% ipython --no-banner

In [1]: import numpy as np

In [2]: np.set_printoptions(precision=2, suppress=True, linewidth=120, sign=" ")

In [3]: X = np.load("dump.npy")

In [4]: X
Out[4]: 
array([[-1.08, -2.29, -2.56, -1.55],
       [-0.92, -0.24, -1.34, -0.76],
       [-0.33, -0.18, -0.03, -0.43],
       [-1.25, -2.12, -2.28, -1.19],
       [-0.53, -1.44, -2.05, -0.42],
       [ 1.23,  3.04,  3.5 ,  1.59],
       [-0.12, -0.67, -0.76, -0.37],
       [ 1.29,  1.87,  2.43,  1.01],
       [-0.42, -1.2 , -0.62, -0.65],
       [ 0.04,  0.29,  0.51,  0.17],
       [-1.8 , -3.13, -2.98, -1.36],
       [ 0.21,  0.84,  0.87,  0.06],
       [-1.08, -0.9 , -0.9 , -0.62],
       [-0.44, -0.93, -0.87, -0.92],
       [ 0.87,  2.02,  2.05,  0.62],
       [-0.58, -0.45, -0.72, -0.16],
       [ 0.31,  0.7 ,  0.94, -0.29],
       [ 1.88,  2.55,  2.75,  1.78],
       [ 0.25, -0.45, -0.5 ,  0.07],
       [ 1.31,  2.41,  2.38,  1.33],
       [-0.65, -0.69, -0.64, -0.65],
       [-0.83, -0.49, -1.22, -0.06],
       [-0.38, -0.54,  0.05, -0.92],
       [ 0.  ,  0.07,  1.32,  0.04],
       [ 2.06,  4.55,  4.37,  2.45],
       [ 0.93,  1.52,  1.67,  1.06],
       [-0.31, -0.78, -1.08, -0.68],
       [ 0.58,  0.67,  1.05,  0.31],
       [ 0.32,  0.17,  0.52,  0.44]])

In [5]: P = X @ np.linalg.solve(X.T @ X, X.T)

In [6]: np.round(np.trace(P), 2)
Out[6]: np.float64(4.0)

In [7]: np.allclose(P @ P, P)
Out[7]: True

In [8]: np.round(P @ X[:, 0], 2) + 0
Out[8]: 
array([-1.08, -0.92, -0.33, -1.25, -0.53,  1.23, -0.12,  1.29, -0.42,  0.04, -1.8 ,  0.21, -1.08, -0.44,  0.87, -0.58,
        0.31,  1.88,  0.25,  1.31, -0.65, -0.83, -0.38,  0.  ,  2.06,  0.93, -0.31,  0.58,  0.32])

In [9]: np.round(np.linalg.eigvalsh(P), 2) + 0
Out[9]: 
array([ 0.,  0.,  0.,  0.,  0.,  0.,  0.,  0.,  0.,  0.,  0.,  0.,  0.,  0.,  0.,  0.,  0.,  0.,  0.,  0.,  0.,  0.,
        0.,  0.,  0.,  1.,  1.,  1.,  1.])

In [10]: B = X / np.linalg.norm(X, axis=1, keepdims=True)

In [11]: cov = B @ B.T

In [12]: np.linalg.norm(B, axis=1)
Out[12]: 
array([ 1.,  1.,  1.,  1.,  1.,  1.,  1.,  1.,  1.,  1.,  1.,  1.,  1.,  1.,  1.,  1.,  1.,  1.,  1.,  1.,  1.,  1.,
        1.,  1.,  1.,  1.,  1.,  1.,  1.])

In [13]: lab = X[:, 0] > np.median(X[:, 0])

In [14]: r0 = X[lab].mean(axis=0) - X[~lab].mean(axis=0)

In [15]: ((X - X.mean(axis=0)) @ r0 > 0).astype(int)
Out[15]: 
array([ 0,  0,  0,  0,  0,  1,  0,  1,  0,  1,  0,  1,  0,  0,  1,  0,  1,  1,  0,  1,  0,  0,  0,  1,  1,  1,  0,  1,
        1])

In [16]: round((((X - X.mean(axis=0)) @ r0 > 0) == lab).mean(), 2)
Out[16]: np.float64(0.97)

In [17]: r0
Out[17]: array([ 1.52,  2.52,  2.9 ,  1.48])

In [18]: D = np.linalg.norm(X[:, None] - X[None], axis=-1)

In [19]: np.linalg.matrix_rank(D ** 2)
Out[19]: np.int64(6)

In [20]: np.unravel_index(D.round(6).argmax(), D.shape)
Out[20]: (np.int64(10), np.int64(24))

In [21]: D.shape
Out[21]: (29, 29)

In [22]: np.flatnonzero(D[22] < D.mean() / 2)
Out[22]: array([  1,   2,   6,   8,   9,  12,  13,  15,  18,  20,  21,  22,  26])

In [23]: round(np.linalg.norm(X[21] - X[1]), 2)
Out[23]: np.float64(0.76)

In [24]: np.round(np.linalg.norm(X, 1), 2), round(np.linalg.norm(X, np.inf), 2)
Out[24]: (np.float64(42.96), np.float64(13.43))

In [25]: round(float(np.linalg.norm(X, 2)), 2)
Out[25]: 14.87

In [26]: round(X[21] @ X[1], 2)
Out[26]: np.float64(2.56)

In [27]: round(float(np.linalg.norm(X[21], 1)), 2), round(np.linalg.norm(X[21], np.inf), 2)
Out[27]: (2.6, np.float64(1.22))

In [28]: np.linalg.norm(X, axis=0)
Out[28]: array([ 5.04,  9.01,  9.77,  5.15])

In [29]: K = np.load("m.npy")

In [30]: K
Out[30]: 
array([[ -6,   4,  -9,  -7],
       [ -7, 136,   7,  -2],
       [ -7,   1,  37,   7],
       [ -3,  -4,   9, 151]])

In [31]: r0 = np.array([2, -3, -1, 1])

In [32]: B = K + np.outer(r0, np.eye(4)[1])

In [33]: round(np.linalg.det(B) / np.linalg.det(K), 2), np.round(1 + np.linalg.solve(K, r0)[1], 2)
Out[33]: (np.float64(0.97), np.float64(0.97))

In [34]: B
Out[34]: 
array([[ -6.,   6.,  -9.,  -7.],
       [ -7., 133.,   7.,  -2.],
       [ -7.,   0.,  37.,   7.],
       [ -3.,  -3.,   9., 151.]])

In [35]: np.linalg.matrix_rank(B - K)
Out[35]: np.int64(1)

In [36]: np.linalg.matrix_rank(np.linalg.inv(B) - np.linalg.inv(K), tol=1e-8)
Out[36]: np.int64(1)

In [37]: x0 = np.array([1, 1, 0, 0])

In [38]: h1 = np.maximum(K @ x0, 0)

In [39]: K.T @ h1
Out[39]: array([ -903, 17544,   903,  -258])

In [40]: np.tanh(K @ x0)
Out[40]: array([-0.96,  1.  , -1.  , -1.  ])

In [41]: np.maximum(K @ (3 * x0), 0)
Out[41]: array([   0,  387,    0,    0])

In [42]: B = np.array([[2, 2], [2, 0], [3, 3], [2, 1]])

In [43]: np.einsum("ij,ij->i", K, K)
Out[43]: array([   182,  18598,   1468,  22907])

In [44]: np.einsum("ik,kj->ji", K, B)
Out[44]: 
array([[-45, 275, 113, 315],
       [-46,   5, 104, 172]])

In [45]: np.vstack([K, B.T]).shape
Out[45]: (6, 4)

In [46]: np.linalg.matrix_rank(K @ B)
Out[46]: np.int64(2)

In [47]: np.kron(np.eye(2, dtype=int), K)
Out[47]: 
array([[ -6,   4,  -9,  -7,   0,   0,   0,   0],
       [ -7, 136,   7,  -2,   0,   0,   0,   0],
       [ -7,   1,  37,   7,   0,   0,   0,   0],
       [ -3,  -4,   9, 151,   0,   0,   0,   0],
       [  0,   0,   0,   0,  -6,   4,  -9,  -7],
       [  0,   0,   0,   0,  -7, 136,   7,  -2],
       [  0,   0,   0,   0,  -7,   1,  37,   7],
       [  0,   0,   0,   0,  -3,  -4,   9, 151]])

In [48]: np.linalg.eigvals(K)
Out[48]: array([ -7.31,  37.7 , 135.59, 152.02])

In [49]: np.einsum("ij,ji->", K, K)
Out[49]: np.int64(42970)

In [50]: round(np.abs(np.linalg.eigvals(K)).max(), 2)
Out[50]: np.float64(152.02)

In [51]: np.trace(K)
Out[51]: np.int64(318)

In [52]: K @ K
Out[52]: 
array([[   92,   539,  -314, -1086],
       [ -953, 18483,  1256,  -476],
       [ -245,   117,  1502,  1363],
       [ -470, -1151,  1691, 22893]])

In [53]: (K + K.T) / 2
Out[53]: 
array([[ -6. ,  -1.5,  -8. ,  -5. ],
       [ -1.5, 136. ,   4. ,  -3. ],
       [ -8. ,   4. ,  37. ,   8. ],
       [ -5. ,  -3. ,   8. , 151. ]])

In [54]: m1 = np.load("out11.npy")

In [55]: m1
Out[55]: 
array([[ 144,  102,   33,   16,   49,   38,    5],
       [ 102,  138,   67,  115,  165,  -37,  -50],
       [  33,   67,   92,   56,   57,  -49,  -93],
       [  16,  115,   56,  222,  196, -108,  -61],
       [  49,  165,   57,  196,  326,  -63,  -76],
       [  38,  -37,  -49, -108,  -63,  214,   18],
       [   5,  -50,  -93,  -61,  -76,   18,  125]])

In [56]: B = m1 / np.linalg.norm(m1, axis=1, keepdims=True)

In [57]: cov = B @ B.T

In [58]: np.linalg.norm(B, axis=1)
Out[58]: array([ 1.,  1.,  1.,  1.,  1.,  1.,  1.])

In [59]: (np.abs(cov) > 0.9).astype(int)
Out[59]: 
array([[ 1,  0,  0,  0,  0,  0,  0],
       [ 0,  1,  0,  0,  1,  0,  0],
       [ 0,  0,  1,  0,  0,  0,  1],
       [ 0,  0,  0,  1,  1,  0,  0],
       [ 0,  1,  0,  1,  1,  0,  0],
       [ 0,  0,  0,  0,  0,  1,  0],
       [ 0,  0,  1,  0,  0,  0,  1]])

In [60]: np.round(np.degrees(np.arccos(np.clip(cov[6, 1], -1, 1))), 2)
Out[60]: np.float64(136.91)

In [61]: cov
Out[61]: 
array([[ 1.  ,  0.74,  0.47,  0.37,  0.51,  0.07, -0.3 ],
       [ 0.74,  1.  ,  0.83,  0.89,  0.94, -0.5 , -0.73],
       [ 0.47,  0.83,  1.  ,  0.78,  0.75, -0.6 , -0.94],
       [ 0.37,  0.89,  0.78,  1.  ,  0.95, -0.75, -0.74],
       [ 0.51,  0.94,  0.75,  0.95,  1.  , -0.57, -0.73],
       [ 0.07, -0.5 , -0.6 , -0.75, -0.57,  1.  ,  0.49],
       [-0.3 , -0.73, -0.94, -0.74, -0.73,  0.49,  1.  ]])

In [62]: evals, evecs = np.linalg.eigh(m1)

In [63]: x0 = np.array([2, 2, -1, 1, -1, -1, 2])

In [64]: x0 @ m1 @ x0 / (x0 @ x0), np.round(evals[0], 2), round(evals[-1], 2)
Out[64]: (np.float64(135.25), np.float64(-0.0), np.float64(671.09))

In [65]: evecs * np.abs(evals) @ evecs.T
Out[65]: 
array([[ 144.,  102.,   33.,   16.,   49.,   38.,    5.],
       [ 102.,  138.,   67.,  115.,  165.,  -37.,  -50.],
       [  33.,   67.,   92.,   56.,   57.,  -49.,  -93.],
       [  16.,  115.,   56.,  222.,  196., -108.,  -61.],
       [  49.,  165.,   57.,  196.,  326.,  -63.,  -76.],
       [  38.,  -37.,  -49., -108.,  -63.,  214.,   18.],
       [   5.,  -50.,  -93.,  -61.,  -76.,   18.,  125.]])

In [66]: np.round(np.linalg.eigvalsh(m1[1:, 1:]), 2) + 0
Out[66]: array([   0.  ,   47.01,   56.51,  154.47,  198.74,  660.27])

In [67]: (np.sign(evecs[:, -1].round(6)) == np.sign(evecs[0, -1].round(6))).astype(int)
Out[67]: array([ 1,  1,  1,  1,  1,  0,  0])
